% python3 -q
>>> import numpy as np
>>> np.set_printoptions(precision=2, suppress=True, linewidth=160, floatmode="fixed")
>>> E = np.loadtxt("dump.csv", delimiter=",")
>>> print(E)
[[ -1.10  -1.00  -0.50  -0.50  -0.60   2.40  -1.00]
 [  1.40  -0.20  -0.80  -0.60  -0.30   0.30  -0.90]
 [ -0.70   1.70   0.00   0.80  -0.30   0.80  -0.30]
 [  1.00  -1.20   0.00  -0.70   0.10   0.60  -1.20]
 [  0.50   0.00  -0.10   0.40  -1.90   0.00  -0.40]
 [ -0.90   0.30  -0.20   1.10   0.20  -0.30  -0.70]
 [ -0.60   0.30   1.00  -0.20   1.40   0.00   1.30]
 [ -0.90  -0.20  -1.10   0.30  -0.80   0.50   0.20]
 [  0.30  -0.20  -0.80   0.40   0.30  -0.70   1.50]
 [  0.40   0.60  -2.00  -0.60   0.20   0.80  -1.80]
 [-10.00  -4.00  38.00  -4.00  20.00 -22.00  20.00]
 [ -0.50  -1.80  -0.80   0.90   0.20  -0.10   0.40]
 [ -1.00   0.00   1.90  -0.50  -0.80  -0.40   1.10]
 [ -0.90   0.20  -1.40   0.60   0.50   0.20   0.50]
 [  0.50   0.40   0.90  -0.20   0.80   1.50   0.60]
 [ -0.60   0.20   1.00   0.20   1.20  -0.30   0.30]
 [ -0.80   0.50  -0.60  -0.20   1.20   2.20  -2.30]
 [ -0.10   2.30  -0.60   0.30   1.10  -0.60  -1.80]
 [  1.70  -0.40  -0.10   0.30  -0.40  -0.40   1.20]
 [  1.20  -0.60  -1.20  -0.90  -1.10   1.10   0.50]
 [ -1.10  -1.50   1.90   0.10   0.30   0.20  -0.30]
 [ -0.50  -1.00  -1.50  -0.60   1.20  -1.40   0.80]
 [ -0.40  -0.30  -0.70   1.40  -1.20   0.80  -0.60]]
>>> idx = E[:, 0] > np.median(E[:, 0])
>>> f = E[idx].mean(axis=0) - E[~idx].mean(axis=0)
>>> print(np.argsort(-np.abs(f).round(6), kind="stable"))
[2 0 4 6 5 1 3]
>>> print(((E - E.mean(axis=0)) @ f > 0).astype(int))
[1 1 1 1 1 1 1 1 1 1 0 1 1 1 1 1 1 1 1 1 1 1 1]
>>> print(f)
[ 2.16  0.52 -3.44  0.13 -2.06  1.74 -1.83]
>>> x0 = np.array([0, 4, 4, -4, -6, 9, -2])
>>> rhs = E @ x0
>>> print(np.round(np.linalg.solve(E.T @ E, E.T @ rhs), 2) + 0)
[ 0.00  4.00  4.00 -4.00 -6.00  9.00 -2.00]
>>> rng = np.random.default_rng(882)
>>> rhs = rhs + 0.05 * rng.normal(size=23)
>>> print(rhs)
[  23.21    4.69   13.23    5.20   10.22   -6.39   -5.07    2.55  -16.73    6.40 -206.02  -16.91    8.68   -9.44   13.52   -6.51   17.60   -2.81   -6.78
   11.92    1.88  -29.00    5.98]
>>> beta, *_ = np.linalg.lstsq(E, rhs)
>>> print(beta.round())
[-0.00  4.00  4.00 -4.00 -6.00  9.00 -2.00]
>>> print([round(float(np.linalg.norm(np.linalg.solve(E.T @ E + lam * np.eye(7), E.T @ rhs))), 2) for lam in (0, 1, 10, 100)])
[13.01, 12.25, 8.64, 4.19]
>>> print(np.round(E.T @ (rhs - E @ beta), 2) + 0)
[0.00 0.00 0.00 0.00 0.00 0.00 0.00]
>>> print(beta)
[-0.01  4.00  4.01 -4.00 -6.02  9.00 -2.01]
>>> J = np.loadtxt("case13.csv", delimiter=",")
>>> print(J)
[[ 15.00  -1.00  -6.00]
 [ 14.00   6.00 -12.00]
 [ 14.00  -1.00  -5.00]]
>>> Uu, sigma, Vt = np.linalg.svd(J)
>>> print(np.argmax(sigma[:-1] / (sigma[1:] + 1e-6)) + 1)
2
>>> print(sigma)
[28.39  7.33  0.27]
>>> M2 = Uu[:, :2] @ np.diag(sigma[:2]) @ Vt[:2]
>>> print(round(float(np.linalg.norm(J - M2, 2)), 2), np.round(sigma[2], 2))
0.27 0.27
>>> print(np.linalg.matrix_rank(M2))
2
